$ python3 -q
>>> import numpy as np
>>> np.set_printoptions(precision=1, suppress=True, linewidth=140, floatmode="fixed")
>>> A = np.load("w.npy")
>>> print(A)
[[ 0  0  0]
 [ 5  6  9]
 [ 5  6  9]
 [ 0  0  0]
 [-2 -3  6]
 [ 0  0  0]
 [ 5  6  9]
 [-6  6  6]
 [ 3  3 15]
 [ 5  6  9]
 [-6  6  6]
 [ 0  0  0]
 [-6  6  6]
 [ 5  6  9]
 [ 0  0  0]
 [ 5  6  9]
 [-1 12 15]
 [ 0  0  0]
 [-1 12 15]
 [-2 -3  6]
 [ 5  6  9]
 [-2 -3  6]
 [ 5  6  9]
 [ 5  6  9]
 [ 0  0  0]
 [ 5  6  9]
 [ 0  0  0]
 [ 0  0  0]
 [-6  6  6]
 [-2 -3  6]
 [-2 -3  6]
 [ 0  0  0]
 [-2 -3  6]
 [ 0  0  0]
 [-6  6  6]
 [ 5  6  9]]
>>> W = np.array([[3, -1, -2, -1], [8, 9, 5, 0], [-9, 6, 1, 1]])
>>> beta = np.array([-1, 0, 1, -1])
>>> act = np.maximum(A @ W + beta, 0)
>>> print(act)
[[  0   0   1   0]
 [  0 103  30   3]
 [  0 103  30   3]
 [  0   0   1   0]
 [  0  11   0   7]
 [  0   0   1   0]
 [  0 103  30   3]
 [  0  96  49  11]
 [  0 114  25  11]
 [  0 103  30   3]
 [  0  96  49  11]
 [  0   0   1   0]
 [  0  96  49  11]
 [  0 103  30   3]
 [  0   0   1   0]
 [  0 103  30   3]
 [  0 199  78  15]
 [  0   0   1   0]
 [  0 199  78  15]
 [  0  11   0   7]
 [  0 103  30   3]
 [  0  11   0   7]
 [  0 103  30   3]
 [  0 103  30   3]
 [  0   0   1   0]
 [  0 103  30   3]
 [  0   0   1   0]
 [  0   0   1   0]
 [  0  96  49  11]
 [  0  11   0   7]
 [  0  11   0   7]
 [  0   0   1   0]
 [  0  11   0   7]
 [  0   0   1   0]
 [  0  96  49  11]
 [  0 103  30   3]]
>>> print((act > 0).mean(axis=0))
[0.0 0.7 0.8 0.7]
>>> cent = np.array([[3, 4, -3], [3, -4, -7], [-5, 0, 3], [2, 5, 2]])
>>> print((act @ cent).round(6).argmax(axis=1))
[2 0 0 2 0 2 0 0 0 0 0 2 0 0 2 0 0 2 0 0 0 0 0 0 2 0 2 2 0 0 0 2 0 2 0 0]
>>> Q, r_ = np.linalg.qr(A)
>>> print(np.abs(np.diag(r_)))
[22.1 29.5 26.8]
>>> print(np.round(Q.T @ Q, 1) + 0)
[[1.0 0.0 0.0]
 [0.0 1.0 0.0]
 [0.0 0.0 1.0]]
>>> print(np.allclose(r_.T @ r_, A.T @ A))
True
>>> print(round(float(abs(r_[0, 0])), 1), np.round(np.linalg.norm(A[:, 0]), 1))
22.1 22.1
>>> print(r_)
[[-22.1  -7.7 -11.7]
 [  0.0 -29.5 -33.3]
 [  0.0   0.0 -26.8]]
>>> print(r_ @ r_)
[[ 490.0  398.5  827.3]
 [   0.0  867.3 1872.7]
 [   0.0    0.0  716.7]]
>>> print([int(np.linalg.matrix_rank(np.linalg.matrix_power(r_, p))) for p in range(1, 4)])
[3, 3, 3]
>>> arr = np.loadtxt("run13.csv", delimiter=",")
>>> print(arr.round(1) + 0)
[[-0.3 -0.2  0.2 -1.8 -0.4 -0.3 -0.4  0.1  0.1]
 [-0.7 -0.8  0.4 -0.2 -0.1  0.6  1.6  0.1 -0.2]
 [ 0.9 -0.9 -0.7  0.0 -0.1 -0.9  0.4  1.0 -0.2]
 [ 0.4 -0.3 -0.2 -0.1 -0.2  1.4 -0.6  0.5 -1.0]
 [ 0.0  0.7  0.3  0.3 -1.6 -0.4  0.3  0.0 -0.8]
 [ 1.1 -0.2  0.8 -0.4  0.5 -0.3  0.3 -1.0 -0.7]
 [-0.3 -1.3  0.8  0.6 -0.5 -0.3 -0.8 -0.3  0.2]
 [ 1.1 -0.1  0.0 -0.1 -0.8  0.7  0.2 -0.2  1.3]
 [ 0.3  0.5  1.4  0.0  0.3 -0.1  0.0  1.2  0.3]]
>>> vec = np.array([-1, -1, 1, 2, 0, -2, -2, 3, 1])
>>> print(np.sign((arr @ vec).round(6)))
[-1.0 -1.0  1.0 -1.0 -1.0 -1.0  1.0 -1.0  1.0]
>>> print(np.einsum("ij,j->i", arr, vec))
[-1.2 -2.6  3.1 -1.4 -0.5 -4.8  5.3 -2.5  4.8]
>>> print((arr @ vec).argmax())
6
>>> print(np.linalg.norm(arr @ vec) <= np.linalg.norm(arr, 2) * np.linalg.norm(vec) + 1e-9)
True
>>> print(arr @ vec)
[-1.2 -2.6  3.1 -1.4 -0.5 -4.8  5.3 -2.5  4.8]
>>> print(arr @ np.ones(9))
[-3.0  0.8 -0.7 -0.1 -1.3  0.1 -2.0  2.0  4.0]
>>> print(arr @ (2 * vec))
[-2.5 -5.1  6.1 -2.7 -1.1 -9.7 10.6 -4.9  9.5]
>>> print(np.round(arr @ np.eye(9)[2], 1) + 0)
[ 0.2  0.4 -0.7 -0.2  0.3  0.8  0.8  0.0  1.4]
>>> data = np.load("dump.npy")
>>> print(data)
[[ 1 -1 -4 -1 -3 -1 -5]
 [-2  4 -5 -2 -3 -1  3]
 [-2  4 -5 -2 -3 -1  3]
 [ 1 -5  5 -2  5 -4 -2]
 [ 1  2 -4 -3 -5 -2  2]
 [ 4 -1  0  3  2  5  4]
 [ 0 -3  2 -4  0 -5  1]]
>>> # row 2 repeats row 1
>>> print(np.allclose(data @ data.T, data.T @ data))
False
>>> print(np.trace(data))
-1
>>> print((data + data.T) / 2)
[[ 1.0 -1.5 -3.0  0.0 -1.0  1.5 -2.5]
 [-1.5  4.0 -0.5 -3.5 -0.5 -1.0  0.0]
 [-3.0 -0.5 -5.0  1.5 -3.5 -0.5  2.5]
 [ 0.0 -3.5  1.5 -2.0  1.0 -0.5 -3.0]
 [-1.0 -0.5 -3.5  1.0 -5.0  0.0  1.0]
 [ 1.5 -1.0 -0.5 -0.5  0.0  5.0 -0.5]
 [-2.5  0.0  2.5 -3.0  1.0 -0.5  1.0]]
>>> print(round(float(np.linalg.det(data)), 1))
-0.0
>>> print(np.abs(np.diag(np.linalg.qr(data)[1])) > 1e-9)
[ True  True  True  True  True  True False]
>>> print(np.round(data @ np.linalg.pinv(data) @ data, 1) + 0)
[[ 1.0 -1.0 -4.0 -1.0 -3.0 -1.0 -5.0]
 [-2.0  4.0 -5.0 -2.0 -3.0 -1.0  3.0]
 [-2.0  4.0 -5.0 -2.0 -3.0 -1.0  3.0]
 [ 1.0 -5.0  5.0 -2.0  5.0 -4.0 -2.0]
 [ 1.0  2.0 -4.0 -3.0 -5.0 -2.0  2.0]
 [ 4.0 -1.0  0.0  3.0  2.0  5.0  4.0]
 [ 0.0 -3.0  2.0 -4.0  0.0 -5.0  1.0]]
>>> Uu, sigma, Vh = np.linalg.svd(data)
>>> print(np.argmax(sigma[:-1] / (sigma[1:] + 1e-6)) + 1)
6
>>> print(sigma.round(1) + 0)
[16.0 11.4  7.5  5.3  2.4  0.9  0.0]
>>> B = Uu[:, :6] @ np.diag(sigma[:6]) @ Vh[:6]
>>> print(round(float(np.abs(data - B).max()), 1))
0.0
>>> print(np.round(np.linalg.norm(data - B) / np.linalg.norm(data), 1))
0.0
>>> print(np.linalg.matrix_rank(data, rtol=0.05))
6
>>> print(np.round(np.linalg.norm(data - B, 2), 1), round(float(sigma[6]), 1))
0.0 0.0
>>> Uu, sigma, Vh = np.linalg.svd(data)
>>> V = Vh[:(sigma > 1e-8).sum()]
>>> rng = np.random.default_rng(509755)
>>> vec = data[6] + -3 * data[3] + rng.integers(2) * np.eye(7)[1]
>>> print(vec)
[ -3.0  13.0 -13.0   2.0 -15.0   7.0   7.0]
>>> print(np.diag(V.T @ V))
[1.0 1.0 1.0 0.4 1.0 0.6 1.0]
>>> print(round(float(np.linalg.norm(vec - V.T @ V @ vec)), 1))
0.0
>>> print(np.round(V.T @ V, 1) + 0)
[[ 1.0  0.0  0.0 -0.1  0.0  0.0  0.0]
 [ 0.0  1.0  0.0  0.0  0.0  0.0  0.0]
 [ 0.0  0.0  1.0  0.1  0.0 -0.1  0.0]
 [-0.1  0.0  0.1  0.4  0.0  0.5 -0.1]
 [ 0.0  0.0  0.0  0.0  1.0  0.0  0.0]
 [ 0.0  0.0 -0.1  0.5  0.0  0.6  0.1]
 [ 0.0  0.0  0.0 -0.1  0.0  0.1  1.0]]
>>> print(np.linalg.matrix_rank(np.vstack([data, vec])))
7
>>> mat = np.loadtxt("case9.csv", delimiter=",")
>>> print(mat)
[[23.0  1.0  0.0  0.0  1.0  1.0  3.0  2.0]
 [ 1.0 22.0  3.0  3.0  3.0  2.0  1.0  3.0]
 [ 0.0  1.0  2.0  3.0  0.0  1.0  3.0  0.0]
 [ 3.0  0.0  2.0 20.0  1.0  3.0  0.0  2.0]
 [ 2.0  3.0  2.0  0.0 22.0  3.0  0.0  2.0]
 [ 2.0  2.0  3.0  3.0  3.0  1.0  3.0  1.0]
 [ 3.0  0.0  0.0  2.0  1.0  3.0 23.0  1.0]
 [ 3.0  3.0  0.0  0.0  2.0  2.0  1.0  2.0]]
>>> B = mat + rng.integers(-2, 3, (8, 5)) @ rng.integers(-2, 3, (5, 8))
>>> print(B)
[[19.0  4.0  6.0  7.0  1.0  6.0 -2.0  6.0]
 [ 4.0 11.0 -3.0  0.0 13.0  5.0 -3.0  2.0]
 [-1.0  1.0 -1.0 -4.0 -5.0 -7.0  5.0 -1.0]
 [ 9.0  1.0  3.0 20.0  4.0  5.0  1.0  3.0]
 [ 4.0  0.0  4.0  1.0 26.0  6.0 -1.0  4.0]
 [ 1.0  4.0  8.0  4.0  4.0  2.0 -7.0  9.0]
 [ 6.0 -6.0 -2.0  8.0 11.0 13.0 23.0 -2.0]
 [ 4.0  9.0  3.0  3.0 -3.0  2.0 10.0 -1.0]]
>>> print(B - mat)
[[ -4.0   3.0   6.0   7.0   0.0   5.0  -5.0   4.0]
 [  3.0 -11.0  -6.0  -3.0  10.0   3.0  -4.0  -1.0]
 [ -1.0   0.0  -3.0  -7.0  -5.0  -8.0   2.0  -1.0]
 [  6.0   1.0   1.0   0.0   3.0   2.0   1.0   1.0]
 [  2.0  -3.0   2.0   1.0   4.0   3.0  -1.0   2.0]
 [ -1.0   2.0   5.0   1.0   1.0   1.0 -10.0   8.0]
 [  3.0  -6.0  -2.0   6.0  10.0  10.0   0.0  -3.0]
 [  1.0   6.0   3.0   3.0  -5.0   0.0   9.0  -3.0]]
>>> print(np.linalg.matrix_rank(B - mat, tol=1e-8))
5
>>> M = np.array([[1.3, 0.9, -0.9],
...     [-0.7, -0.5, -0.2],
...     [1.7, 0.5, -1.1],
...     [-0.9, -0.7, 0.6],
...     [-0.7, -1.3, 1.7],
...     [1.0, 0.6, -0.8],
...     [0.0, -0.2, -1.1],
...     [2.0, 5.5, 6.0],
...     [0.0, -0.4, 0.8],
...     [-1.1, -0.4, -0.4],
...     [0.8, 0.1, -0.3]])
>>> print(M)
[[ 1.3  0.9 -0.9]
 [-0.7 -0.5 -0.2]
 [ 1.7  0.5 -1.1]
 [-0.9 -0.7  0.6]
 [-0.7 -1.3  1.7]
 [ 1.0  0.6 -0.8]
 [ 0.0 -0.2 -1.1]
 [ 2.0  5.5  6.0]
 [ 0.0 -0.4  0.8]
 [-1.1 -0.4 -0.4]
 [ 0.8  0.1 -0.3]]
>>> cen = (M - M.mean(axis=0)) / M.std(axis=0)
>>> print(np.argwhere(np.abs(cen) > 2))
[[7 1]
 [7 2]]
>>> print(cen.std(axis=0))
[1.0 1.0 1.0]
>>> beta = np.linalg.lstsq(np.delete(cen, 1, axis=1), cen[:, 1])[0]
>>> print(np.abs(beta).argmax())
0
>>> cen = M - M.mean(axis=0)
>>> Uu, sigma, Vh = np.linalg.svd(cen, full_matrices=False)
>>> print(np.abs(Vh[0]).argmax())
2
>>> print(round((sigma ** 2).sum() ** 2 / (sigma ** 4).sum(), 1))
1.5
>>> print(np.searchsorted(np.cumsum(sigma ** 2) / (sigma ** 2).sum(), 0.9) + 1)
2
>>> print(np.abs(Vh[-1]))
[0.7 0.6 0.3]
>>> print(np.round(sigma ** 2 / (sigma ** 2).sum(), 1) + 0)
[0.8 0.2 0.0]
>>> J = np.loadtxt("x.csv", delimiter=",")
>>> print(J)
[[ 0.0  0.0  0.0 -1.0]
 [ 0.0  0.0  2.0 -2.0]
 [ 0.0  2.0  0.0  0.0]
 [-1.0 -2.0  0.0  0.0]]
>>> # symmetric, so the eigenvalues are real
>>> ev, V = np.linalg.eigh(J)
>>> print(np.round(V.T @ V, 1) + 0)
[[1.0 0.0 0.0 0.0]
 [0.0 1.0 0.0 0.0]
 [0.0 0.0 1.0 0.0]
 [0.0 0.0 0.0 1.0]]
>>> print(np.round(V @ np.diag(ev) @ V.T, 1) + 0)
[[ 0.0  0.0  0.0 -1.0]
 [ 0.0  0.0  2.0 -2.0]
 [ 0.0  2.0  0.0  0.0]
 [-1.0 -2.0  0.0  0.0]]
>>> print(ev.sum(), np.trace(J))
0.0 0.0
>>> print(np.linalg.eigvalsh(J + 3 * np.eye(4)))
[0.1 2.3 3.7 5.9]
>>> print(np.abs(V[:, -1]).round(6).argmax())
1
>>> print(np.round(V.T @ J @ V, 1) + 0)
[[-2.9  0.0  0.0  0.0]
 [ 0.0 -0.7  0.0  0.0]
 [ 0.0  0.0  0.7  0.0]
 [ 0.0  0.0  0.0  2.9]]
>>> print(np.abs(V[:, -1]))
[0.2 0.7 0.5 0.5]
>>> feats = np.load("test15.npy")
>>> print(feats)
[[ 0.9 -1.0 -0.4]
 [-1.0 -2.5 -1.5]
 [ 1.2  8.0 -1.1]
 [-0.2 -5.5 -1.2]
 [-0.2 -4.5  0.7]
 [ 0.3  9.0  0.2]
 [-1.0  4.5 -1.3]
 [-0.6 -2.0 -0.9]
 [ 0.1 -4.5  0.9]]
>>> Q, V = np.linalg.qr(feats[:, :1])[0], np.linalg.qr(feats[:, 1:])[0]
>>> sigma = np.linalg.svd(Q.T @ V, compute_uv=False)
>>> print((sigma > 0.9).sum())
0
>>> print(np.degrees(np.arccos(sigma.clip(0, 1))))
[60.0]
>>> E = np.loadtxt("block0.csv", delimiter=",")
>>> print(E)
[[-0.3 -0.4  0.3 -2.1 -0.1 -0.1  0.1 -0.1]
 [ 0.2 -0.7 -1.1 -0.3 -0.4 -2.2 -1.1 -0.5]
 [-1.0 -0.3  2.5 -0.6  1.1 -1.8 -0.9  0.2]
 [-0.2  0.0  1.8  1.4  0.0  0.0  0.0  0.7]
 [ 1.8  1.2  1.0 -0.5 -1.2  0.3 -0.1 -0.6]
 [-0.6  1.2 -0.3 -1.1 -1.5  2.6  1.2 -0.7]
 [ 0.1  0.1 -0.3 -1.3  1.1  1.5  0.8  0.1]
 [-1.1  0.8  0.3  1.2  0.8 -0.6 -0.2 -0.4]
 [-0.3  0.7 -1.4  0.6 -0.2  0.7  0.2 -0.5]
 [ 1.0 -0.7  1.1 -0.9  1.0  1.1  0.7  1.2]
 [-1.0  0.4  0.0 -0.5  0.8  2.4  1.4  0.3]
 [ 0.3  0.7 -1.5 -1.8 -2.2 -1.8 -0.9  2.1]
 [-0.3 -0.1  1.1 -0.5  1.7  0.5  0.4  0.9]
 [ 0.6 -1.1  0.5 -1.2 -1.5 -0.2 -0.1  0.8]
 [-0.2  0.9 -0.5 -0.3  1.3 -1.5 -1.0 -0.6]
 [-0.6  1.4  1.5 -0.8  0.5 -2.1 -1.0 -1.1]
 [ 0.9 -0.1 -1.2 -1.9  0.7  0.2  0.1 -0.9]
 [ 0.0 -0.7  1.4  0.4  0.6  0.4  0.2  0.0]
 [ 0.8  1.9 -0.1 -0.8 -0.6 -2.5 -0.9  0.9]
 [ 0.7  1.0  0.7 -1.4 -1.9  1.1  0.7 -0.1]
 [ 0.8 -1.7  0.2 -0.4 -0.3  2.1  1.0 -1.4]
 [-0.6 -0.9  1.4 -0.1  0.7  1.6  0.5  0.6]
 [-1.8  0.2 -1.8  0.7 -1.3 -0.1  0.0 -0.5]
 [-0.7 -1.0 -1.0 -0.2 -0.7  2.4  1.3  0.8]
 [ 0.8 -0.6  0.3  1.0 -0.9  0.7  0.1  1.2]
 [-1.0  1.3 -1.3  1.1 -0.1 -1.9 -0.9  1.0]
 [ 0.2 -1.6  0.5  0.5 -0.2  1.4  0.7  0.3]
 [ 1.2  1.2 -0.2 -0.9  0.0  1.6  0.8 -0.5]
 [ 0.8 -0.2 -1.1 -1.9 -2.3 -0.8 -0.5 -0.5]]
>>> ev, V = np.linalg.eigh(J)
>>> vec = np.array([2, 1, 0, 1])
>>> print(np.round(V * np.abs(ev) @ V.T, 1) + 0)
[[ 0.8  0.6  0.0  0.0]
 [ 0.6  2.8  0.0  0.0]
 [ 0.0  0.0  1.7 -1.1]
 [ 0.0  0.0 -1.1  1.9]]
>>> print(vec @ J @ vec)
-8.0
>>> print(np.linalg.eigvalsh(J[1:, 1:]))
[-2.8  0.0  2.8]
>>> print(np.round(V * np.maximum(ev, 0) @ V.T, 1) + 0)
[[ 0.4  0.3  0.0 -0.5]
 [ 0.3  1.4  1.0 -1.0]
 [ 0.0  1.0  0.8 -0.6]
 [-0.5 -1.0 -0.6  1.0]]
>>> print((np.sign(V[:, -1].round(6)) == np.sign(V[0, -1].round(6))).astype(int))
[1 1 1 0]
